% ipython --no-banner

In [1]: import numpy as np

In [2]: from numpy import linalg as LA

In [3]: np.set_printoptions(precision=2, suppress=True, linewidth=140, sign=" ")

In [4]: arr = np.load("m.npy")

In [5]: arr
Out[5]: 
array([[ 30,   6,  -6,   4,   6],
       [-30,  -6,  -8,   0,  -6],
       [-30,  -6,   1,  -6,  -3],
       [-30,  -6,  -8,  -6,   3],
       [-35,  -7,  -6,   7,   7]])

In [6]: np.round(LA.norm(arr, 2) / LA.norm(arr), 2)
Out[6]: np.float64(0.96)

In [7]: [round(float(x), 2) for x in LA.svd(arr, compute_uv=False)[:3]]
Out[7]: [71.28, 16.17, 9.6]

In [8]: LA.matrix_rank(arr, rtol=0.1)
Out[8]: np.int64(4)

In [9]: mat = np.load("out0.npy")

In [10]: mat
Out[10]: 
array([[-0.5 , -2.54,  0.7 ],
       [-1.2 , -5.98, -0.1 ],
       [-0.5 , -2.52, -1.2 ],
       [-1.1 , -5.56, -0.1 ],
       [-0.7 , -3.63,  0.  ],
       [-0.3 , -1.62,  0.1 ],
       [-0.9 , -4.32, -1.  ],
       [ 1.  ,  4.89, -2.  ],
       [ 0.8 ,  3.93,  0.6 ],
       [ 0.9 ,  4.34,  0.7 ],
       [ 1.5 ,  7.3 ,  1.  ],
       [-1.2 , -6.1 ,  0.1 ],
       [ 0.9 ,  4.77, -1.  ],
       [-0.1 , -0.46,  0.8 ]])

In [11]: # column 1 dominates

In [12]: Ac = mat - mat.mean(axis=0)

In [13]: vecs = LA.svd(Ac)[2][:2]

In [14]: other = Ac - Ac @ vecs.T @ vecs

In [15]: round(float(LA.norm(other) / LA.norm(Ac)), 2)
Out[15]: 0.0

In [16]: np.round(np.cov(Ac @ vecs.T, rowvar=False), 2) + 0
Out[16]: 
array([[ 22.54,   0.  ],
       [  0.  ,   0.79]])

In [17]: LA.norm(other, axis=1).round(6).argmax()
Out[17]: np.int64(12)

In [18]: (Ac @ vecs.T).std(axis=0)
Out[18]: array([ 4.57,  0.86])

In [19]: np.round(other.std(axis=0), 2) + 0
Out[19]: array([ 0.02,  0.  ,  0.  ])

In [20]: D = LA.norm(mat[:, None] - mat[None], axis=-1)

In [21]: D[:5, :5]
Out[21]: 
array([[ 0.  ,  3.6 ,  1.9 ,  3.18,  1.31],
       [ 3.6 ,  0.  ,  3.7 ,  0.43,  2.4 ],
       [ 1.9 ,  3.7 ,  0.  ,  3.29,  1.65],
       [ 3.18,  0.43,  3.29,  0.  ,  1.97],
       [ 1.31,  2.4 ,  1.65,  1.97,  0.  ]])

In [22]: D.shape
Out[22]: (14, 14)

In [23]: other = arr[0, 0] * arr[1:] - np.outer(arr[1:, 0], arr[0])

In [24]: other
Out[24]: 
array([[   0,    0, -420,  120,    0],
       [   0,    0, -150,  -60,   90],
       [   0,    0, -420,  -60,  270],
       [   0,    0, -390,  350,  420]])

In [25]: arr[:, 0] / arr[0, 0]
Out[25]: array([ 1.  , -1.  , -1.  , -1.  , -1.17])

In [26]: u, v = other[3], other[2]

In [27]: u @ v
Out[27]: np.int64(256200)

In [28]: pr = (u @ v) / (u @ u) * u

In [29]: np.outer(u, v)
Out[29]: 
array([[      0,       0,       0,       0,       0],
       [      0,       0,       0,       0,       0],
       [      0,       0,  163800,   23400, -105300],
       [      0,       0, -147000,  -21000,   94500],
       [      0,       0, -176400,  -25200,  113400]])

In [30]: np.round((v - pr) @ u, 2)
Out[30]: np.float64(-0.0)

In [31]: v - pr
Out[31]: array([   0.  ,    0.  , -198.45, -258.82,   31.41])

In [32]: E = np.array([[-6, 6, 6], [0, 0, 0]])

In [33]: np.argsort(-LA.norm(E, axis=0).round(6), kind="stable")[:3]
Out[33]: array([ 0,  1,  2])

In [34]: LA.matrix_rank(E, rtol=0.1)
Out[34]: np.int64(1)

In [35]: r = LA.matrix_rank(E)

In [36]: r
Out[36]: np.int64(1)

In [37]: null = LA.svd(E)[2][r:].T

In [38]: null @ null.T
Out[38]: 
array([[ 0.67,  0.33,  0.33],
       [ 0.33,  0.67, -0.33],
       [ 0.33, -0.33,  0.67]])

In [39]: [int(LA.matrix_rank(E[:, :j + 1])) for j in range(3)]
Out[39]: [1, 1, 1]

In [40]: [int(LA.matrix_rank(np.delete(E, i, axis=0))) for i in range(2)]
Out[40]: [0, 1]

In [41]: null.shape
Out[41]: (3, 2)

In [42]: np.allclose(E @ null, 0)
Out[42]: True

In [43]: [int(LA.matrix_rank(E[:i])) for i in range(1, len(E) + 1)]
Out[43]: [1, 1]

In [44]: Z = np.array([[2, -3, 2], [2, 3, -1], [-2, 2, -3]])

In [45]: K = np.repeat(Z, 16 // 3, axis=0)

In [46]: rng = np.random.default_rng(206129)

In [47]: K = K + 0.3 * rng.normal(size=K.shape)

In [48]: K
Out[48]: 
array([[ 2.14, -3.32,  2.44],
       [ 2.01, -3.23,  1.8 ],
       [ 2.3 , -3.24,  2.17],
       [ 2.06, -3.41,  2.07],
       [ 1.48, -3.23,  2.42],
       [ 1.91,  2.79, -0.59],
       [ 2.23,  3.12, -1.1 ],
       [ 1.83,  2.78, -1.32],
       [ 1.93,  3.17, -0.65],
       [ 1.98,  2.74, -1.32],
       [-2.16,  2.1 , -3.69],
       [-1.88,  2.05, -3.25],
       [-1.96,  1.83, -2.55],
       [-1.71,  1.92, -3.19],
       [-1.65,  1.9 , -2.65]])

In [49]: C2 = mat.T @ mat

In [50]: (mat @ mat.T).shape
Out[50]: (14, 14)

In [51]: LA.svd(mat, compute_uv=False) ** 2
Out[51]: array([ 297.14,   10.41,    0.01])

In [52]: LA.matrix_rank(C2)
Out[52]: np.int64(3)

In [53]: round(np.trace(C2), 2), np.round((mat ** 2).sum(), 2)
Out[53]: (np.float64(307.56), np.float64(307.56))

In [54]: np.diag(C2)
Out[54]: array([  11.5 ,  285.6 ,   10.46])

In [55]: C2
Out[55]: 
array([[  11.5 ,   57.29,    0.86],
       [  57.29,  285.6 ,    3.73],
       [   0.86,    3.73,   10.46]])

In [56]: idx = K[:, 1] > np.median(K[:, 1])

In [57]: u = K[idx].mean(axis=0) - K[~idx].mean(axis=0)

In [58]: idx.astype(int)
Out[58]: array([ 0,  0,  0,  0,  0,  1,  1,  1,  1,  1,  1,  1,  0,  0,  0])

In [59]: W0 = np.load("w.npy")

In [60]: W0
Out[60]: 
array([[ 1,  1,  1,  1,  1,  1,  1,  1],
       [ 1, -1, -1,  1, -1,  1,  1, -1]])

In [61]: W0.reshape(2, -1)
Out[61]: 
array([[ 1,  1,  1,  1,  1,  1,  1,  1],
       [ 1, -1, -1,  1, -1,  1,  1, -1]])

In [62]: blk = W0.reshape(2, 2, -1)

In [63]: blk[:, 0]
Out[63]: 
array([[ 1,  1,  1,  1],
       [ 1, -1, -1,  1]])

In [64]: blk.sum(axis=1)
Out[64]: 
array([[ 2,  2,  2,  2],
       [ 0,  0,  0,  0]])

In [65]: np.einsum("ihd,ihd->ih", blk, blk)
Out[65]: 
array([[ 4,  4],
       [ 4,  4]])

In [66]: blk.transpose(1, 0, 2)
Out[66]: 
array([[[ 1,  1,  1,  1],
        [ 1, -1, -1,  1]],

       [[ 1,  1,  1,  1],
        [-1,  1,  1, -1]]])

In [67]: np.swapaxes(blk, 1, 2)[0]
Out[67]: 
array([[ 1,  1],
       [ 1,  1],
       [ 1,  1],
       [ 1,  1]])

In [68]: C2 = W0.T @ W0

In [69]: LA.matrix_rank(C2)
Out[69]: np.int64(2)

In [70]: np.trace(C2), (W0 ** 2).sum()
Out[70]: (np.int64(16), np.int64(16))

In [71]: np.diag(C2)
Out[71]: array([ 2,  2,  2,  2,  2,  2,  2,  2])

In [72]: np.round(LA.eigvalsh(C2)[::-1], 2) + 0
Out[72]: array([ 8.,  8.,  0.,  0.,  0.,  0.,  0.,  0.])

In [73]: LA.svd(W0, compute_uv=False) ** 2
Out[73]: array([ 8.,  8.])

In [74]: (W0 @ W0.T).shape
Out[74]: (2, 2)

In [75]: np.allclose(C2, C2.T)
Out[75]: True

In [76]: C2
Out[76]: 
array([[ 2,  0,  0,  2,  0,  2,  2,  0],
       [ 0,  2,  2,  0,  2,  0,  0,  2],
       [ 0,  2,  2,  0,  2,  0,  0,  2],
       [ 2,  0,  0,  2,  0,  2,  2,  0],
       [ 0,  2,  2,  0,  2,  0,  0,  2],
       [ 2,  0,  0,  2,  0,  2,  2,  0],
       [ 2,  0,  0,  2,  0,  2,  2,  0],
       [ 0,  2,  2,  0,  2,  0,  0,  2]])

In [77]: other = W0 / LA.norm(W0, axis=1, keepdims=True)

In [78]: C2 = other @ other.T

In [79]: C2.round(2) + 0
Out[79]: 
array([[ 1.,  0.],
       [ 0.,  1.]])

In [80]: (C2 - 2 * np.eye(2)).round(6).argmax(axis=1)
Out[80]: array([ 1,  0])

In [81]: m1 = np.load("dump.npy")

In [82]: m1
Out[82]: 
array([[-2,  4, -3,  3,  3,  1],
       [-4, -1,  4, -4, -1,  2],
       [ 4, -1,  1, -3,  5, -1],
       [-4,  1, -5, -4, -3, -5],
       [ 1, -5,  3,  3,  3,  1]])

In [83]: blk = np.stack([m1, -2 * m1, m1[::-1]])

In [84]: blk.sum(axis=0)
Out[84]: 
array([[ 3, -9,  6,  0,  0,  0],
       [ 0,  2, -9,  0, -2, -7],
       [ 0,  0,  0,  0,  0,  0],
       [ 0, -2,  9,  0,  2,  7],
       [-3,  9, -6,  0,  0,  0]])

In [85]: m1.reshape(2, -1)
Out[85]: 
array([[-2,  4, -3,  3,  3,  1, -4, -1,  4, -4, -1,  2,  4, -1,  1],
       [-3,  5, -1, -4,  1, -5, -4, -3, -5,  1, -5,  3,  3,  3,  1]])

In [86]: blk = m1.reshape(5, 2, -1)

In [87]: blk.sum(axis=1)
Out[87]: 
array([[  1,   7,  -2],
       [ -8,  -2,   6],
       [  1,   4,   0],
       [ -8,  -2, -10],
       [  4,  -2,   4]])

In [88]: np.einsum("ihd,ihd->ih", blk, blk)
Out[88]: 
array([[ 29,  19],
       [ 33,  21],
       [ 18,  35],
       [ 42,  50],
       [ 35,  19]])

In [89]: blk.transpose(1, 0, 2)
Out[89]: 
array([[[-2,  4, -3],
        [-4, -1,  4],
        [ 4, -1,  1],
        [-4,  1, -5],
        [ 1, -5,  3]],

       [[ 3,  3,  1],
        [-4, -1,  2],
        [-3,  5, -1],
        [-4, -3, -5],
        [ 3,  3,  1]]])

In [90]: theta = np.radians(72)

In [91]: Rm = np.eye(6)

In [92]: Rm[5, 5] = Rm[0, 0] = np.cos(theta)

In [93]: Rm[5, 0], Rm[0, 5] = -np.sin(theta), np.sin(theta)

In [94]: Rm
Out[94]: 
array([[ 0.31,  0.  ,  0.  ,  0.  ,  0.  ,  0.95],
       [ 0.  ,  1.  ,  0.  ,  0.  ,  0.  ,  0.  ],
       [ 0.  ,  0.  ,  1.  ,  0.  ,  0.  ,  0.  ],
       [ 0.  ,  0.  ,  0.  ,  1.  ,  0.  ,  0.  ],
       [ 0.  ,  0.  ,  0.  ,  0.  ,  1.  ,  0.  ],
       [-0.95,  0.  ,  0.  ,  0.  ,  0.  ,  0.31]])

In [95]: other = m1 @ Rm.T

In [96]: np.allclose(LA.norm(m1, axis=1), LA.norm(other, axis=1))
Out[96]: True

In [97]: LA.svd(m1, compute_uv=False), LA.svd(other, compute_uv=False)
Out[97]: 
(array([ 11.67,   8.56,   6.99,   5.17,   4.  ]),
 array([ 11.67,   8.56,   6.99,   5.17,   4.  ]))

In [98]: other = arr / LA.norm(arr, axis=1, keepdims=True)

In [99]: C2 = other @ other.T

In [100]: np.argwhere(np.triu(np.abs(C2) > 0.95, 1))
Out[100]: array([[ 0,  2]])

In [101]: (np.abs(C2) > 0.9).astype(int)
Out[101]: 
array([[ 1,  0,  1,  0,  0],
       [ 0,  1,  1,  1,  1],
       [ 1,  1,  1,  1,  0],
       [ 0,  1,  1,  1,  1],
       [ 0,  1,  0,  1,  1]])

In [102]: (C2 - 2 * np.eye(5)).round(6).argmax(axis=1)
Out[102]: array([ 4,  3,  3,  1,  3])

In [103]: feats = np.load("test6.npy")

In [104]: feats
Out[104]: 
array([[-1.33,  0.31,  3.75, -2.83,  0.49],
       [ 0.93, -1.32,  2.17, -2.02, -0.35],
       [-1.9 ,  2.42, -1.93, -0.71, -5.87],
       [ 0.08,  0.2 ,  3.1 , -3.41,  0.63],
       [-0.16, -0.89,  4.08, -4.28, -0.64],
       [-1.94,  2.46, -0.65, -2.19, -4.02],
       [-0.01, -0.05,  2.74, -2.25,  1.15],
       [-0.5 ,  1.3 , -0.01, -3.12, -4.86],
       [-1.14,  2.61, -2.05, -5.41, -3.56],
       [ 0.78,  0.95,  2.71, -3.19, -1.22]])

In [105]: D = LA.norm(feats[:, None] - feats[None], axis=-1)

In [106]: D.mean(axis=1).argmax()
Out[106]: np.int64(2)

In [107]: LA.matrix_rank(D ** 2)
Out[107]: np.int64(7)

In [108]: np.unravel_index(D.round(6).argmax(), D.shape)
Out[108]: (np.int64(2), np.int64(4))

In [109]: Z = feats[[7, 9]].astype(float)

In [110]: for _ in range(5):
     ...:     idx = LA.norm(feats[:, None] - Z, axis=-1).argmin(axis=1)
     ...:     Z = np.array([feats[idx == j].mean(axis=0) for j in range(2)])
     ...: 

In [111]: idx
Out[111]: array([ 1,  1,  0,  1,  1,  0,  1,  0,  0,  1])

In [112]: np.bincount(idx)
Out[112]: array([ 4,  6])

In [113]: other = np.array([[9, 6], [8, 4]])

In [114]: Z = np.array([[-2, -2], [-2, 1]])

In [115]: X = np.kron(other, Z)

In [116]: X
Out[116]: 
array([[-18, -18, -12, -12],
       [-18,   9, -12,   6],
       [-16, -16,  -8,  -8],
       [-16,   8,  -8,   4]])

In [117]: evals, vecs = LA.eig(X)

In [118]: np.sort(LA.eigvals(X.T))
Out[118]: array([-41.6 ,  -1.73,   2.6 ,  27.73])

In [119]: np.sort(LA.eigvals(LA.inv(X)))
Out[119]: array([-0.58, -0.02,  0.04,  0.39])

In [120]: vec = np.array([1, 0, 2, 2])

In [121]: h = np.maximum(X @ vec, 0)

In [122]: np.maximum(X @ (3 * vec), 0)
Out[122]: array([ 0,  0,  0,  0])

In [123]: X.T @ h
Out[123]: array([ 0,  0,  0,  0])

In [124]: X * (h > 1e-9)[:, None]
Out[124]: 
array([[ 0,  0,  0,  0],
       [ 0,  0,  0,  0],
       [ 0,  0,  0,  0],
       [ 0,  0,  0,  0]])

In [125]: h
Out[125]: array([ 0,  0,  0,  0])

In [126]: other = X / LA.norm(X, axis=1, keepdims=True)

In [127]: C2 = other @ other.T

In [128]: C2
Out[128]: 
array([[ 1.  ,  0.32,  0.99,  0.31],
       [ 0.32,  1.  ,  0.31,  0.99],
       [ 0.99,  0.31,  1.  ,  0.32],
       [ 0.31,  0.99,  0.32,  1.  ]])

In [129]: C2[2]
Out[129]: array([ 0.99,  0.31,  1.  ,  0.32])

In [130]: np.argwhere(np.triu(np.abs(C2) > 0.95, 1))
Out[130]: 
array([[ 0,  2],
       [ 1,  3]])

In [131]: left, s, Vh = LA.svd(X)

In [132]: np.argmax(s[:-1] / (s[1:] + 1e-6)) + 1
Out[132]: np.int64(2)

In [133]: other = left[:, :2] @ np.diag(s[:2]) @ Vh[:2]

In [134]: np.round(np.abs(X - other).max(), 2)
Out[134]: np.float64(1.13)

In [135]: LA.matrix_rank(X, rtol=0.05)
Out[135]: np.int64(3)

In [136]: np.round(LA.norm(X - other) / LA.norm(X), 2)
Out[136]: np.float64(0.06)

In [137]: other
Out[137]: 
array([[-18.56, -18.56, -11.06, -11.06],
       [-18.56,   9.28, -11.06,   5.53],
       [-15.32, -15.32,  -9.13,  -9.13],
       [-15.32,   7.66,  -9.13,   4.57]])
